>>> import numpy as np
>>> import numpy.linalg as la
>>> np.set_printoptions(precision=2, suppress=True, linewidth=160)
>>> E = np.load("run18.npy")
>>> E
array([[ 3,  1, -1, -2, -2,  0, -3,  0],
       [ 1,  3,  1, -1, -2, -2,  0, -3],
       [-1,  1,  3,  1, -1, -2, -2,  0],
       [-2, -1,  1,  3,  1, -1, -2, -2],
       [-2, -2, -1,  1,  3,  1, -1, -2],
       [ 0, -2, -2, -1,  1,  3,  1, -1],
       [-3,  0, -2, -2, -1,  1,  3,  1],
       [ 0, -3,  0, -2, -2, -1,  1,  3]])
>>> f = np.array([2, -1, 1, -1, -3, -2, -2, -3])
>>> A2 = E + np.outer(f, np.eye(8)[2])
>>> la.matrix_rank(la.inv(A2) - la.inv(E), tol=1e-8)
np.int64(1)
>>> round(la.det(A2) / la.det(E), 2), np.round(1 + la.solve(E, f)[2], 2)
(np.float64(0.99), np.float64(0.99))
>>> T = np.stack([E, -1 * E, E[::-1]])
>>> (T @ E.T).shape
(3, 8, 8)
>>> la.norm(T, axis=(1, 2))
array([14.35, 14.35, 14.35])
>>> T.shape
(3, 8, 8)
>>> rng = np.random.default_rng(9003)
>>> idx = rng.permutation(8)
>>> A2 = E[:, idx] * rng.choice([-1, 1], 8)
>>> A2
array([[-2,  2, -3, -3,  0,  0,  1, -1],
       [-2,  1, -1,  0,  3,  2,  3,  1],
       [-1, -1,  1, -2,  0,  2,  1,  3],
       [ 1, -3,  2, -2,  2,  1, -1,  1],
       [ 3, -1,  2, -1,  2, -1, -2, -1],
       [ 1,  1,  0,  1,  1, -3, -2, -2],
       [-1,  2,  3,  3, -1, -1,  0, -2],
       [-2,  2,  0,  1, -3,  1, -3,  0]])
>>> U, _, Vt = la.svd(E.T @ A2)
>>> idx
array([4, 3, 0, 6, 7, 5, 1, 2])
>>> np.round(U @ Vt, 2) + 0
array([[ 0.,  0., -1.,  0.,  0.,  0.,  0.,  0.],
       [ 0.,  0.,  0.,  0.,  0.,  0.,  1.,  0.],
       [ 0.,  0.,  0.,  0.,  0.,  0.,  0.,  1.],
       [ 0., -1.,  0.,  0.,  0.,  0.,  0.,  0.],
       [ 1.,  0.,  0.,  0.,  0.,  0.,  0.,  0.],
       [ 0.,  0.,  0.,  0.,  0., -1.,  0.,  0.],
       [ 0.,  0.,  0.,  1.,  0.,  0.,  0.,  0.],
       [ 0.,  0.,  0.,  0., -1.,  0.,  0.,  0.]])
